$ ipython --no-banner

In [1]: import numpy as np

In [2]: import numpy.linalg as la

In [3]: np.set_printoptions(precision=2, suppress=True, linewidth=200)

In [4]: m1 = np.loadtxt("arr.csv", delimiter=",")

In [5]: print(m1)
[[1.   0.9  0.81 0.73 0.66 0.59 0.53 0.48 0.43 0.39 0.35]
 [0.9  1.   0.9  0.81 0.73 0.66 0.59 0.53 0.48 0.43 0.39]
 [0.81 0.9  1.   0.9  0.81 0.73 0.66 0.59 0.53 0.48 0.43]
 [0.73 0.81 0.9  1.   0.9  0.81 0.73 0.66 0.59 0.53 0.48]
 [0.66 0.73 0.81 0.9  1.   0.9  0.81 0.73 0.66 0.59 0.53]
 [0.59 0.66 0.73 0.81 0.9  1.   0.9  0.81 0.73 0.66 0.59]
 [0.53 0.59 0.66 0.73 0.81 0.9  1.   0.9  0.81 0.73 0.66]
 [0.48 0.53 0.59 0.66 0.73 0.81 0.9  1.   0.9  0.81 0.73]
 [0.43 0.48 0.53 0.59 0.66 0.73 0.81 0.9  1.   0.9  0.81]
 [0.39 0.43 0.48 0.53 0.59 0.66 0.73 0.81 0.9  1.   0.9 ]
 [0.35 0.39 0.43 0.48 0.53 0.59 0.66 0.73 0.81 0.9  1.  ]]

In [6]: ev, vecs = la.eigh(m1)

In [7]: x0 = np.array([2, 3, 4, 4, 2, 5, 2, 1, 3, 0, 5])

In [8]: print(np.round(x0 @ m1 @ x0 / (x0 @ x0), 2), round(ev[0], 2), np.round(ev[-1], 2))
6.06 0.06 7.82

In [9]: print(np.abs(m1).sum(axis=1).max(), round(float(np.abs(ev).max()), 2))
8.38 7.82

In [10]: print(la.eigvalsh(m1[1:, 1:]))
[0.06 0.06 0.06 0.08 0.11 0.15 0.24 0.49 1.45 7.31]

In [11]: print(vecs * np.maximum(ev, 0) @ vecs.T)
[[1.   0.9  0.81 0.73 0.66 0.59 0.53 0.48 0.43 0.39 0.35]
 [0.9  1.   0.9  0.81 0.73 0.66 0.59 0.53 0.48 0.43 0.39]
 [0.81 0.9  1.   0.9  0.81 0.73 0.66 0.59 0.53 0.48 0.43]
 [0.73 0.81 0.9  1.   0.9  0.81 0.73 0.66 0.59 0.53 0.48]
 [0.66 0.73 0.81 0.9  1.   0.9  0.81 0.73 0.66 0.59 0.53]
 [0.59 0.66 0.73 0.81 0.9  1.   0.9  0.81 0.73 0.66 0.59]
 [0.53 0.59 0.66 0.73 0.81 0.9  1.   0.9  0.81 0.73 0.66]
 [0.48 0.53 0.59 0.66 0.73 0.81 0.9  1.   0.9  0.81 0.73]
 [0.43 0.48 0.53 0.59 0.66 0.73 0.81 0.9  1.   0.9  0.81]
 [0.39 0.43 0.48 0.53 0.59 0.66 0.73 0.81 0.9  1.   0.9 ]
 [0.35 0.39 0.43 0.48 0.53 0.59 0.66 0.73 0.81 0.9  1.  ]]

In [12]: print(x0 @ m1 @ x0)
684.26

In [13]: A2 = np.array([[2, -3, 0],
    ...:     [-1, 1, 3],
    ...:     [1, 1, 3],
    ...:     [-2, 0, 3],
    ...:     [3, -1, -1],
    ...:     [1, 3, 1],
    ...:     [2, -3, -3],
    ...:     [0, -2, -2],
    ...:     [-1, -1, -2],
    ...:     [3, 2, -2],
    ...:     [0, -2, 3]])

In [14]: print(np.vstack([m1, A2.T]).shape)
(14, 11)

In [15]: print(np.einsum("ij,ij->i", m1, m1))
[4.75 5.44 5.95 6.29 6.5  6.57 6.5  6.29 5.95 5.44 4.75]

In [16]: print(np.einsum("ij->j", m1))
[6.87 7.42 7.84 8.14 8.32 8.38 8.32 8.14 7.84 7.42 6.87]

In [17]: rng = np.random.default_rng(301)

In [18]: E = rng.normal(size=(13, 8))

In [19]: E = 20 * E / la.norm(E, axis=1, keepdims=True)

In [20]: print(E)
[[  2.43  -9.81 -11.16  -6.24  -0.45 -10.75   3.16  -2.91]
 [ -0.36  -4.12  -1.84  -1.65 -18.64   4.26   0.32  -3.31]
 [ 14.48   2.95   8.21  -6.47   6.1    0.36  -4.47   3.89]
 [ -0.45 -13.75  -0.54   0.53   7.69   7.35  -9.43   2.85]
 [-14.26  -3.8    4.84   0.36 -10.93   6.11  -0.8   -1.18]
 [  6.14  13.05  -2.5    7.52 -10.53  -0.82   1.41   3.95]
 [  2.11  -7.52  10.06   4.32 -10.21  -9.46   4.98  -0.69]
 [  9.29  10.36  -0.7  -10.43   3.41   3.58   4.56  -7.21]
 [ -1.78   5.93   5.18   8.69 -10.05  -5.76  -1.45 -11.09]
 [ -6.44  -0.95  -8.59  -9.32  -0.13   9.97   5.8   -8.  ]
 [  5.27  -5.85  -1.65  -5.56   2.8    1.39 -14.84  -8.64]
 [ -6.38  -9.64   5.9    6.11  -0.69  13.61   1.15  -2.68]
 [ 13.2    2.46   8.13  -1.5   -8.01  -1.42  -1.08  -9.17]]

In [21]: hat = E @ la.solve(E.T @ E, E.T)

In [22]: print(np.round(la.eigvalsh(hat), 2) + 0)
[0. 0. 0. 0. 0. 1. 1. 1. 1. 1. 1. 1. 1.]

In [23]: A2 = np.array([[1, 0], [9, -3], [-3, -3], [8, 1], [8, 8], [2, -6], [3, 1], [8, -3]])

In [24]: print(np.vstack([E, A2.T]).shape)
(15, 8)

In [25]: print(np.einsum("ij,ij->i", E, E))
[400. 400. 400. 400. 400. 400. 400. 400. 400. 400. 400. 400. 400.]

In [26]: print(np.einsum("ij->j", E))
[ 23.25 -20.69  15.32 -13.63 -49.66  18.43 -10.68 -44.2 ]

In [27]: print(la.matrix_rank(np.vstack([E, A2.T])))
8
